$ python -q
>>> import numpy as np
>>> from numpy import linalg as LA
>>> np.set_printoptions(precision=2, suppress=True, linewidth=120, sign=" ")
>>> data = np.load("layer2.npy")
>>> data
array([[13,  1,  6, -7],
       [ 1,  5,  6,  5],
       [ 6,  6,  9,  3],
       [-7,  5,  3, 10]])
>>> # null space of dimension 2
>>> vals, V = LA.eigh(data)
>>> (vals > 1e-8).sum(), (vals < -1e-8).sum()
(np.int64(2), np.int64(0))
>>> np.unique(vals.round(6) + 0, return_counts=True)[1]
array([ 2,  1,  1])
>>> LA.eigvalsh(data + 5 * np.eye(4))
array([  5.  ,   5.  ,  22.38,  24.62])
>>> np.round(V.T @ V, 2) + 0
array([[ 1.,  0.,  0.,  0.],
       [ 0.,  1.,  0.,  0.],
       [ 0.,  0.,  1.,  0.],
       [ 0.,  0.,  0.,  1.]])
>>> np.round(LA.eigvalsh(data @ data), 2) + 0
array([   0.  ,    0.  ,  302.13,  384.87])
>>> w1 = np.array([[5, 8], [5, 3], [0, 0], [3, 4]])
>>> c = np.array([2, 2])
>>> H = np.maximum(data @ w1 + c, 0)
>>> H
array([[ 51,  81],
       [ 47,  45],
       [ 71,  80],
       [ 22,   1]])
>>> (H > 0).mean(axis=0)
array([ 1.,  1.])
>>> W2 = np.array([[3, -4], [5, -5]])
>>> H @ W2
array([[ 558, -609],
       [ 366, -413],
       [ 613, -684],
       [  71,  -93]])
>>> B = np.array([[2]])
>>> F = np.block([[np.zeros((1, 1)), B], [B.T, np.zeros((1, 1))]])
>>> F
array([[ 0.,  2.],
       [ 2.,  0.]])
>>> # equal to its transpose
>>> vals, V = LA.eigh(F)
>>> x = np.array([-1, -1])
>>> (np.sign(V[:, -1].round(6)) == np.sign(V[0, -1].round(6))).astype(int)
array([ 1,  1])
>>> print(V * np.maximum(vals, 0) @ V.T)
[[ 1.  1.]
 [ 1.  1.]]
>>> x @ F @ x
np.float64(4.0)
>>> print(np.abs(F).sum(axis=1).max(), np.abs(vals).max())
2.0 2.0
>>> x @ F @ x / (x @ x), vals[0], vals[-1]
(np.float64(2.0), np.float64(-2.0), np.float64(2.0))
>>> print(np.round(V * np.abs(vals) @ V.T, 2) + 0)
[[ 2.  0.]
 [ 0.  2.]]
>>> f, v = F[0], F[1]
>>> f @ v
np.float64(0.0)
>>> pr = (f @ v) / (f @ f) * f
>>> print(np.outer(f, v))
[[ 0.  0.]
 [ 4.  0.]]
>>> v - pr
array([ 2.,  0.])
>>> print(pr)
[ 0.  0.]
>>> round(float(LA.norm(f + v) ** 2 + LA.norm(f - v) ** 2), 2)
16.0
>>> print(LA.matrix_rank(np.outer(f, v)))
1
>>> M = 2 * np.eye(4) + np.ones((4, 4))
>>> M
array([[ 3.,  1.,  1.,  1.],
       [ 1.,  3.,  1.,  1.],
       [ 1.,  1.,  3.,  1.],
       [ 1.,  1.,  1.,  3.]])
>>> L = LA.cholesky(M)
>>> L
array([[ 1.73,  0.  ,  0.  ,  0.  ],
       [ 0.58,  1.63,  0.  ,  0.  ],
       [ 0.58,  0.41,  1.58,  0.  ],
       [ 0.58,  0.41,  0.32,  1.55]])
>>> L @ L.T
array([[ 3.,  1.,  1.,  1.],
       [ 1.,  3.,  1.,  1.],
       [ 1.,  1.,  3.,  1.],
       [ 1.,  1.,  1.,  3.]])
>>> M / np.sqrt(np.outer(np.diag(M), np.diag(M)))
array([[ 1.  ,  0.33,  0.33,  0.33],
       [ 0.33,  1.  ,  0.33,  0.33],
       [ 0.33,  0.33,  1.  ,  0.33],
       [ 0.33,  0.33,  0.33,  1.  ]])
>>> round(np.prod(np.diag(L)) ** 2, 2), round(LA.det(M), 2)
(np.float64(48.0), np.float64(48.0))
>>> B = LA.inv(L)
>>> np.round(L @ B, 2) + 0
array([[ 1.,  0.,  0.,  0.],
       [ 0.,  1.,  0.,  0.],
       [ 0.,  0.,  1.,  0.],
       [ 0.,  0.,  0.,  1.]])
>>> np.allclose(B, L.T)
False
>>> B
array([[ 0.58,  0.  ,  0.  ,  0.  ],
       [-0.2 ,  0.61,  0.  ,  0.  ],
       [-0.16, -0.16,  0.63,  0.  ],
       [-0.13, -0.13, -0.13,  0.65]])
>>> (np.abs(B) > 1e-9).astype(int)
array([[ 1,  0,  0,  0],
       [ 1,  1,  0,  0],
       [ 1,  1,  1,  0],
       [ 1,  1,  1,  1]])
>>> LA.det(L) * B
array([[ 4.  ,  0.  ,  0.  ,  0.  ],
       [-1.41,  4.24,  0.  ,  0.  ],
       [-1.1 , -1.1 ,  4.38,  0.  ],
       [-0.89, -0.89, -0.89,  4.47]])
>>> W0 = np.array([[2, 2, 2, 1], [12, 2, 2, 6]])
>>> # column 2 repeats column 1
>>> w1 = np.array([[-2, -3, 2, 2, 2, 3],
...     [-1, 3, -1, 3, -1, 2],
...     [-3, 0, 0, 2, 1, -1],
...     [-1, 3, -1, -2, -1, 2]])
>>> c = np.array([-2, 4, -1, 4, 0, 5])
>>> H = np.maximum(W0 @ w1 + c, 0)
>>> LA.matrix_rank(H)
np.int64(2)
>>> print((H > 0).astype(int))
[[ 0  1  0  1  1  1]
 [ 0  0  1  1  1  1]]
>>> W2 = np.array([[1, 4, -3], [1, 3, 2], [5, 3, 3], [2, 4, 4], [4, 2, -4], [5, -2, 5]])
>>> H @ W2
array([[ 126,   61,  141],
       [ 474,   75,  352]])
